% python3 -q
>>> import numpy as np
>>> from numpy import linalg as LA
>>> np.set_printoptions(suppress=True, linewidth=140)
>>> sig = 5 * 0.5 ** np.arange(5)
>>> rng = np.random.default_rng(5669)
>>> J = rng.normal(size=(12, 5)) * rng.permutation(sig)
>>> print(J.round(3))
[[ -0.02    0.202   0.005   0.483   0.109]
 [ -0.21    0.087   2.593  -0.176  -1.705]
 [  1.106  -0.222   1.144  -1.08   -0.284]
 [ -0.736   0.212   7.069  -2.784   0.681]
 [ -1.482  -0.037   6.311  -0.109  -0.524]
 [ -0.707   0.316   6.099   1.569  -0.581]
 [ -0.827  -0.016   1.324  -1.749   0.461]
 [ -0.447  -0.029 -10.036  -4.929   0.975]
 [ -1.09   -0.49    8.813   1.089  -0.384]
 [ -0.744   0.3     2.117  -0.748  -0.369]
 [  1.09    0.518  -0.634   1.254   1.421]
 [  1.378  -0.326  11.717   3.779   0.209]]
>>> Xc = J - J.mean(axis=0)
>>> vecs = LA.svd(Xc)[2][:1]
>>> A2 = Xc - Xc @ vecs.T @ vecs
>>> print(np.round(np.diag(vecs.T @ vecs), 3) + 0)
[0.    0.    0.914 0.083 0.003]
>>> print(np.round((Xc @ vecs.T).std(axis=0), 3))
[5.601]
>>> Xc = J - J.mean(axis=0)
>>> U, sig, Vt = LA.svd(Xc, full_matrices=False)
>>> print(np.round(sig ** 2 / (sig ** 2).sum(), 3))
[0.896 0.073 0.02  0.01  0.002]
>>> print(sig.round(3))
[19.402  5.526  2.872  2.002  0.856]
>>> x0 = np.array([3, 1, 3, 0, 3])
>>> target = J @ x0
>>> coef, lr = np.zeros(5), 1 / LA.norm(J, 2) ** 2
>>> for i in range(3):
...     coef -= lr * J.T @ (J @ coef - target)
...     if i % 1 == 0: print(i, round(LA.norm(J @ coef - target), 3))
... 
0 13.113
1 12.843
2 12.582
>>> print(round(LA.cond(J), 3))
23.809
>>> K = np.loadtxt("sample3.csv", delimiter=",")
>>> print(K)
[[ 1.  0.  0.  0.  0.  0.  0.  0.]
 [-2.  1.  0.  0.  0.  0.  0.  0.]
 [-1. -5.  1.  0.  0.  0.  0.  0.]
 [-3.  2. -1.  1.  0.  0.  0.  0.]
 [-4.  1.  2.  0.  1.  0.  0.  0.]
 [-2.  5.  1. -5. -2.  1.  0.  0.]
 [-2.  2.  2.  2. -3.  0.  1.  0.]
 [-4.  1. -3.  2.  3.  0. -3.  1.]]
>>> # triangular
>>> x0 = np.array([-2, -3, 3, 0, -3, -3, 3, 1])
>>> a = np.maximum(K @ x0, 0)
>>> print(np.maximum(K @ x0, 0) - np.maximum(-K @ x0, 0))
[ -2.   1.  20.  -3.   8.  -5.  16. -21.]
>>> print(np.round(np.tanh(K @ x0), 3))
[-0.964  0.762  1.    -0.995  1.    -1.     1.    -1.   ]
>>> th = np.radians(15)
>>> R = np.eye(8)
>>> R[2, 2] = R[0, 0] = np.cos(th)
>>> R[2, 0], R[0, 2] = -np.sin(th), np.sin(th)
>>> print(R.round(3))
[[ 0.966  0.     0.259  0.     0.     0.     0.     0.   ]
 [ 0.     1.     0.     0.     0.     0.     0.     0.   ]
 [-0.259  0.     0.966  0.     0.     0.     0.     0.   ]
 [ 0.     0.     0.     1.     0.     0.     0.     0.   ]
 [ 0.     0.     0.     0.     1.     0.     0.     0.   ]
 [ 0.     0.     0.     0.     0.     1.     0.     0.   ]
 [ 0.     0.     0.     0.     0.     0.     1.     0.   ]
 [ 0.     0.     0.     0.     0.     0.     0.     1.   ]]
>>> A2 = K @ R.T
>>> print(np.allclose(LA.norm(K, axis=1), LA.norm(A2, axis=1)))
True
>>> print(np.round(LA.det(R), 3), round(np.trace(R), 3))
1.0 7.932
>>> print(np.round(np.abs(A2 - K).max(axis=0), 3))
[0.654 0.    1.137 0.    0.    0.    0.    0.   ]
>>> print(K @ K)
[[  1.   0.   0.   0.   0.   0.   0.   0.]
 [ -4.   1.   0.   0.   0.   0.   0.   0.]
 [  8. -10.   1.   0.   0.   0.   0.   0.]
 [ -9.   9.  -2.   1.   0.   0.   0.   0.]
 [-12.  -8.   4.   0.   1.   0.   0.   0.]
 [  8.  -7.   3. -10.  -4.   1.   0.   0.]
 [ -4.  -5.  -4.   4.  -6.   0.   1.   0.]
 [-19.  18.  -8.  -2.  15.   0.  -6.   1.]]
>>> print(LA.matrix_rank(K - K[0, 0] * np.eye(8)))
6
>>> print(np.round(np.sort(LA.eigvals(K)), 3))
[1. 1. 1. 1. 1. 1. 1. 1.]
>>> print(np.prod(np.diag(K)), np.round(LA.det(K), 3))
1.0 1.0
>>> print(np.argsort(-LA.norm(K, axis=0).round(6), kind="stable")[:3])
[1 0 3]
>>> print(LA.cond(K) > 100)
True
>>> print([round(float(x), 3) for x in LA.svd(K, compute_uv=False)[:3]])
[9.331, 7.993, 5.428]
>>> x0 = np.array([-1, -1, -1, -1, -2])
>>> target = J @ x0
>>> print(np.round(LA.solve(J.T @ J, J.T @ target), 3))
[-1. -1. -1. -1. -2.]
>>> print(np.round(LA.lstsq(J, target)[0], 3))
[-1. -1. -1. -1. -2.]
>>> try:
...     LA.solve(J, target)
... except LA.LinAlgError as e:
...     print(e)
... 
Last 2 dimensions of the array must be square
>>> target = target + 0.3 * rng.normal(size=12)
>>> print(target.round(3))
[ -1.24    0.984   0.174  -4.649  -3.358  -5.97    0.717  12.913  -6.993  -0.35   -5.566 -17.189]
>>> coef, *_ = LA.lstsq(J, target)
>>> print([round(float(LA.norm(LA.solve(J.T @ J + lam * np.eye(5), J.T @ target))), 2) for lam in (0, 1, 10, 100)])
[3.09, 2.63, 1.72, 0.94]
>>> data = np.loadtxt("layer10.csv", delimiter=",")
>>> print(data)
[[ 40.  54.  70.  60.  25. 102.  37.]
 [ 15.  22.  26.  11.  18.  42.  21.]
 [  0.  21.   6.   4.   8.  12.  17.]
 [  2.  29.  16.  16.   9.  25.  21.]
 [  9.  34.  40.  22.  16.  41.  41.]
 [ 34.  26.  44.  37.  17.  75.   9.]
 [ 20.  75.  36.  54.  23.  79.  37.]
 [ 15.  31.  28.  13.  22.  47.  29.]
 [  5.  49.  24.  15.  24.  41.  45.]
 [ 21.  22.  50.  37.   8.  54.  21.]
 [ 18.  21.  42.  33.   7.  48.  17.]
 [ 37.  43.  64.  63.  14.  91.  21.]
 [  2.  12.   8.   3.   7.  15.   9.]
 [ 32.  65.  38.  51.  27.  92.  25.]
 [ 33.  40.  54.  31.  30.  82.  37.]
 [ 17.  72.  46.  47.  26.  74.  53.]
 [ 25.  45.  56.  55.  12.  73.  29.]
 [ 12.   8.  42.  20.   5.  32.  21.]
 [ 21.  33.  44.  21.  24.  59.  37.]
 [ 21.  69.  42.  50.  24.  78.  41.]]
>>> # looks like rank 6
>>> lab = data[:, 6] > np.median(data[:, 6])
>>> u = data[lab].mean(axis=0) - data[~lab].mean(axis=0)
>>> print(u.round(3))
[ 3.3 23.3 10.4  9.3 10.6 19.  20.4]
>>> print(((data - data.mean(axis=0)) @ u > 0).astype(int))
[1 0 0 0 0 0 1 0 0 0 0 1 0 1 1 1 1 0 1 1]
>>> print(lab.astype(int))
[1 0 0 0 1 0 1 1 1 0 0 0 0 0 1 1 1 0 1 1]
>>> print((((data - data.mean(axis=0)) @ u > 0) == lab).mean())
0.75
